In [1]: import numpy as np

In [2]: from numpy import linalg as LA

In [3]: np.set_printoptions(precision=2, suppress=True, linewidth=120, sign=" ")

In [4]: rd = lambda a: np.round(a, 2) + 0

In [5]: rng = np.random.default_rng(166850)

In [6]: th = np.sort(rng.uniform(-2, 2, 22))

In [7]: arr = np.c_[th, th ** 2, th ** 3] @ np.array([[-1, 7, 9], [5, -9, 7], [-6, -6, 8]])

In [8]: rd(arr)
Out[8]: 
array([[ 52.2 ,  -6.96, -39.55],
       [ 29.49, -10.85, -22.16],
       [ 25.67, -11.07, -19.4 ],
       [ 19.69, -11.05, -15.18],
       [ 14.23, -10.46, -11.47],
       [  9.87,  -9.4 ,  -8.61],
       [  3.76,  -6.2 ,  -4.65],
       [  2.76,  -5.27,  -3.94],
       [  2.11,  -4.56,  -3.45],
       [  0.8 ,  -2.53,  -2.15],
       [  0.73,  -2.37,  -2.04],
       [  0.06,  -0.34,  -0.4 ],
       [ -0.06,   0.59,   0.96],
       [ -0.02,   1.13,   3.38],
       [  0.01,   1.02,   4.98],
       [ -0.01,   0.43,   7.49],
       [ -0.26,  -1.3 ,  11.9 ],
       [ -1.08,  -4.82,  18.66],
       [ -3.28, -11.89,  30.11],
       [ -3.68, -13.02,  31.84],
       [-14.61, -39.1 ,  68.75],
       [-16.68, -43.49,  74.7 ]])

In [9]: B = arr / LA.norm(arr, axis=1)
Traceback (most recent call last):
  Cell In[9], line 1
    B = arr / LA.norm(arr, axis=1)
ValueError: operands could not be broadcast together with shapes (22,3) (22,) 


In [10]: B = arr / LA.norm(arr, axis=1, keepdims=True)

In [11]: C2 = B @ B.T

In [12]: np.argwhere(np.triu(np.abs(C2) > 0.95, 1))
Out[12]: 
array([[  0,   1],
       [  0,   2],
       [  0,   3],
       [  1,   2],
       [  1,   3],
       [  1,   4],
       [  2,   3],
       [  2,   4],
       [  2,   5],
       [  3,   4],
       [  3,   5],
       [  4,   5],
       [  5,   6],
       [  5,   7],
       [  5,   8],
       [  6,   7],
       [  6,   8],
       [  6,   9],
       [  6,  10],
       [  7,   8],
       [  7,   9],
       [  7,  10],
       [  8,   9],
       [  8,  10],
       [  9,  10],
       [  9,  11],
       [ 10,  11],
       [ 11,  12],
       [ 12,  13],
       [ 13,  14],
       [ 13,  15],
       [ 14,  15],
       [ 14,  16],
       [ 15,  16],
       [ 15,  17],
       [ 16,  17],
       [ 16,  18],
       [ 16,  19],
       [ 17,  18],
       [ 17,  19],
       [ 17,  20],
       [ 17,  21],
       [ 18,  19],
       [ 18,  20],
       [ 18,  21],
       [ 19,  20],
       [ 19,  21],
       [ 20,  21]])

In [13]: (C2 - 2 * np.eye(22)).round(6).argmax(axis=1)
Out[13]: array([  1,   2,   1,   2,   3,   4,   7,   8,   7,  10,   9,  10,  13,  14,  13,  14,  17,  18,  19,  18,  21,  20])

In [14]: rd(np.degrees(np.arccos(np.clip(C2[14, 12], -1, 1))))
Out[14]: np.float64(20.51)

In [15]: rd(LA.norm(B, axis=1))
Out[15]: array([ 1.,  1.,  1.,  1.,  1.,  1.,  1.,  1.,  1.,  1.,  1.,  1.,  1.,  1.,  1.,  1.,  1.,  1.,  1.,  1.,  1.,  1.])
